% ipython --no-banner

In [1]: import numpy as np

In [2]: np.set_printoptions(precision=2, suppress=True, linewidth=160, legacy="1.25")

In [3]: feats = np.array([[-8, -8, -8, -18, -6, -16, -4, -10, -14, -4],
   ...:     [-8, -8, -8, -18, -6, -16, -4, -10, -14, -4],
   ...:     [-4, -4, -4, -9, -3, -8, -2, -5, -7, -2],
   ...:     [-4, -4, -4, -9, -3, -8, -2, -5, -7, -2]])

In [4]: # column 1 repeats column 0

In [5]: U, sig, vt = np.linalg.svd(feats, full_matrices=False)

In [6]: np.allclose(U * sig @ vt, feats)
Out[6]: True

In [7]: round(float(np.sqrt((sig ** 2).sum())), 2), round(float(np.linalg.norm(feats)), 2)
Out[7]: (53.29, 53.29)

In [8]: sig.round(2) + 0
Out[8]: array([53.29,  0.  ,  0.  ,  0.  ])

In [9]: np.round(sig / sig[0], 2) + 0
Out[9]: array([1., 0., 0., 0.])

In [10]: (sig > 1e-8).sum()
Out[10]: 1

In [11]: np.argsort(-np.linalg.norm(feats, axis=0).round(6), kind="stable")[:3]
Out[11]: array([3, 5, 8])

In [12]: print(np.round(np.linalg.norm(feats, 2) / np.linalg.norm(feats), 2))
1.0

In [13]: np.linalg.cond(feats) > 100
Out[13]: True

In [14]: U, sig, vt = np.linalg.svd(feats)

In [15]: np.argmax(sig[:-1] / (sig[1:] + 1e-6)) + 1
Out[15]: 1

In [16]: Y = U[:, :1] @ np.diag(sig[:1]) @ vt[:1]

In [17]: print(round(float(np.linalg.norm(feats - Y) / np.linalg.norm(feats)), 2))
0.0

In [18]: print(np.linalg.matrix_rank(Y))
1

In [19]: f = np.array([0, 1, 1])

In [20]: np.cross(feats[0, :3], feats[1, :3])
Out[20]: array([0, 0, 0])

In [21]: print(np.array([np.convolve(row, f, "same") for row in feats]))
[[ -8 -16 -16 -26 -24 -22 -20 -14 -24 -18]
 [ -8 -16 -16 -26 -24 -22 -20 -14 -24 -18]
 [ -4  -8  -8 -13 -12 -11 -10  -7 -12  -9]
 [ -4  -8  -8 -13 -12 -11 -10  -7 -12  -9]]

In [22]: np.convolve(feats[0], f)
Out[22]: array([  0,  -8, -16, -16, -26, -24, -22, -20, -14, -24, -18,  -4])

In [23]: np.correlate(feats[0], feats[1], "full")
Out[23]: array([  32,  144,  224,  296,  516,  536,  692,  824,  776, 1136,  776,  824,  692,  536,  516,  296,  224,  144,   32])

In [24]: np.polyval(f, feats[0])
Out[24]: array([ -7,  -7,  -7, -17,  -5, -15,  -3,  -9, -13,  -3])

In [25]: feats[0] @ feats[3]
Out[25]: 568

In [26]: np.linalg.norm(feats, axis=1)
Out[26]: array([33.7 , 33.7 , 16.85, 16.85])

In [27]: round(np.linalg.norm(feats, 1), 2), round(float(np.linalg.norm(feats, np.inf)), 2)
Out[27]: (54.0, 96.0)

In [28]: round(float(np.linalg.norm(feats[0] - feats[3])), 2)
Out[28]: 16.85

In [29]: mat = np.load("dump.npy")

In [30]: mat
Out[30]: 
array([[ 0.2 , -0.06, -1.  ,  0.  , -0.8 ,  0.4 ,  0.9 , -0.7 ,  0.2 ],
       [-1.7 ,  2.07,  0.9 , -0.7 , -0.2 , -0.7 ,  1.3 , -0.8 , -0.1 ],
       [ 1.5 , -0.04,  0.9 ,  0.  ,  1.2 ,  0.7 ,  0.  ,  0.7 , -0.1 ],
       [ 0.2 , -0.71,  0.9 ,  0.2 ,  2.1 ,  0.2 , -0.4 ,  0.3 ,  0.6 ],
       [-1.  ,  2.68, -0.7 , -0.9 , -0.3 , -0.2 , -0.6 ,  2.1 ,  0.8 ],
       [ 1.2 ,  1.81,  0.3 , -0.6 ,  1.4 ,  1.7 , -0.2 , -1.1 , -2.5 ],
       [-0.6 , -0.33,  0.5 ,  0.1 ,  0.4 , -1.5 ,  0.4 ,  0.  , -1.7 ],
       [-0.1 , -2.33, -0.1 ,  0.8 , -1.5 , -1.1 ,  0.5 , -0.3 , -1.6 ],
       [ 1.2 ,  3.87,  1.7 , -1.3 ,  0.7 , -0.9 ,  0.4 , -0.9 ,  2.2 ],
       [ 1.  ,  1.73,  1.2 , -0.6 , -0.4 , -1.9 ,  0.6 ,  0.3 ,  0.6 ],
       [ 0.1 , -2.75,  0.6 ,  0.9 ,  0.9 ,  1.3 ,  2.2 ,  1.1 ,  0.7 ],
       [-3.  ,  2.34,  0.9 , -0.8 , -0.3 ,  0.6 , -2.2 , -1.1 , -1.  ],
       [-0.2 , -1.49, -0.6 ,  0.5 , -0.2 , -1.  , -0.8 ,  1.5 , -0.6 ],
       [ 0.3 , -3.09, -0.7 ,  1.  ,  0.5 ,  0.4 , -0.6 ,  0.  ,  0.9 ]])

In [31]: x = np.array([-2, 0, -2, 4, -4, 1, -4, 5, 1])

In [32]: y = mat @ x

In [33]: np.round(np.linalg.solve(mat.T @ mat, mat.T @ y), 2) + 0
Out[33]: array([-2.,  0., -2.,  4., -4.,  1., -4.,  5.,  1.])

In [34]: rng = np.random.default_rng(844451)

In [35]: y = y + 0.1 * rng.normal(size=14)

In [36]: print(y)
[ -1.57 -10.3   -5.57  -5.97  14.22 -16.32  -5.79   3.37 -18.73  -7.39  -2.8    5.03  13.29   6.44]

In [37]: b, *_ = np.linalg.lstsq(mat, y)

In [38]: print(round(float(np.linalg.norm(y - mat @ b)), 2))
0.21

In [39]: [round(float(np.linalg.norm(np.linalg.solve(mat.T @ mat + lam * np.eye(9), mat.T @ y))), 2) for lam in (0, 1, 10, 100)]
Out[39]: [8.89, 7.51, 5.12, 1.47]

In [40]: np.round(mat.T @ (y - mat @ b), 2) + 0
Out[40]: array([0., 0., 0., 0., 0., 0., 0., 0., 0.])

In [41]: E = np.load("test18.npy")

In [42]: E
Out[42]: 
array([[ 0.,  0.,  0.,  0.,  0., -1., -1.,  0.],
       [ 0.,  0., -1.,  0., -1.,  0.,  0.,  0.],
       [ 0., -1.,  0.,  0., -1.,  0.,  0.,  0.],
       [ 0.,  0.,  0.,  0.,  0.,  0.,  0., -1.],
       [ 0., -1., -1.,  0.,  0.,  0.,  0.,  0.],
       [-1.,  0.,  0.,  0.,  0.,  0., -1.,  0.],
       [-1.,  0.,  0.,  0.,  0., -1.,  0.,  0.],
       [ 0.,  0.,  0., -1.,  0.,  0.,  0.,  0.]])

In [43]: # 3 groups of indices that never mix

In [44]: print(np.allclose(E @ E.T, E.T @ E))
True

In [45]: print(round(np.linalg.det(E), 2))
-4.0

In [46]: (E + E.T) / 2
Out[46]: 
array([[ 0.,  0.,  0.,  0.,  0., -1., -1.,  0.],
       [ 0.,  0., -1.,  0., -1.,  0.,  0.,  0.],
       [ 0., -1.,  0.,  0., -1.,  0.,  0.,  0.],
       [ 0.,  0.,  0.,  0.,  0.,  0.,  0., -1.],
       [ 0., -1., -1.,  0.,  0.,  0.,  0.,  0.],
       [-1.,  0.,  0.,  0.,  0.,  0., -1.,  0.],
       [-1.,  0.,  0.,  0.,  0., -1.,  0.,  0.],
       [ 0.,  0.,  0., -1.,  0.,  0.,  0.,  0.]])

In [47]: np.allclose(E, E.T)
Out[47]: True

In [48]: np.linalg.determinant(E)
AttributeError: module 'numpy.linalg' has no attribute 'determinant'


In [49]: np.trace(E)
Out[49]: 0.0

In [50]: print(round(np.abs(np.linalg.eigvals(E)).max(), 2))
2.0

In [51]: E.inv()
AttributeError: 'numpy.ndarray' object has no attribute 'inv'


In [52]: Y = np.linalg.inv(E)

In [53]: print(np.linalg.det(E) * Y)
[[-2.  0.  0.  0.  0.  2.  2.  0.]
 [ 0. -2.  2.  0.  2.  0.  0.  0.]
 [ 0.  2. -2.  0.  2.  0.  0.  0.]
 [ 0.  0.  0.  0.  0.  0.  0.  4.]
 [-0.  2.  2. -0. -2. -0. -0. -0.]
 [ 2.  0.  0.  0.  0. -2.  2.  0.]
 [ 2. -0. -0. -0. -0.  2. -2. -0.]
 [ 0.  0.  0.  4.  0.  0.  0.  0.]]

In [54]: np.allclose(Y, E.T)
Out[54]: False

In [55]: print(round(float(np.linalg.slogdet(E)[0]), 2))
-1.0

In [56]: round(float(np.linalg.cond(E)), 2)
Out[56]: 2.0

In [57]: x = np.array([-1, 0, 2, -2, -2, -3, 3, 3])

In [58]: h1 = np.maximum(E @ x, 0)

In [59]: E * (h1 > 1e-9)[:, None]
Out[59]: 
array([[ 0.,  0.,  0.,  0.,  0., -0., -0.,  0.],
       [ 0.,  0., -0.,  0., -0.,  0.,  0.,  0.],
       [ 0., -1.,  0.,  0., -1.,  0.,  0.,  0.],
       [ 0.,  0.,  0.,  0.,  0.,  0.,  0., -0.],
       [ 0., -0., -0.,  0.,  0.,  0.,  0.,  0.],
       [-0.,  0.,  0.,  0.,  0.,  0., -0.,  0.],
       [-1.,  0.,  0.,  0.,  0., -1.,  0.,  0.],
       [ 0.,  0.,  0., -1.,  0.,  0.,  0.,  0.]])

In [60]: np.flatnonzero(h1 > 1e-9)
Out[60]: array([2, 6, 7])

In [61]: E.T @ h1
Out[61]: array([-4., -2.,  0., -2., -2., -4.,  0.,  0.])

In [62]: h1
Out[62]: array([0., 0., 2., 0., 0., 0., 4., 2.])

In [63]: print(np.maximum(E @ x, 0) - np.maximum(-E @ x, 0))
[ 0.  0.  2. -3. -2. -2.  4.  2.]

In [64]: x = np.array([4, 5, 2, 2, 5, 3, 0, 4])

In [65]: y = E @ x

In [66]: y
Out[66]: array([ -3.,  -7., -10.,  -4.,  -7.,  -4.,  -7.,  -2.])

In [67]: np.linalg.solve(E, 4 * y)
Out[67]: array([16., 20.,  8.,  8., 20., 12.,  0., 16.])

In [68]: np.linalg.solve(E, E[:, 3])
Out[68]: array([-0., -0., -0.,  1.,  0., -0.,  0., -0.])

In [69]: np.linalg.solve(E.T, E[6])
Out[69]: array([-0., -0., -0., -0.,  0., -0.,  1., -0.])
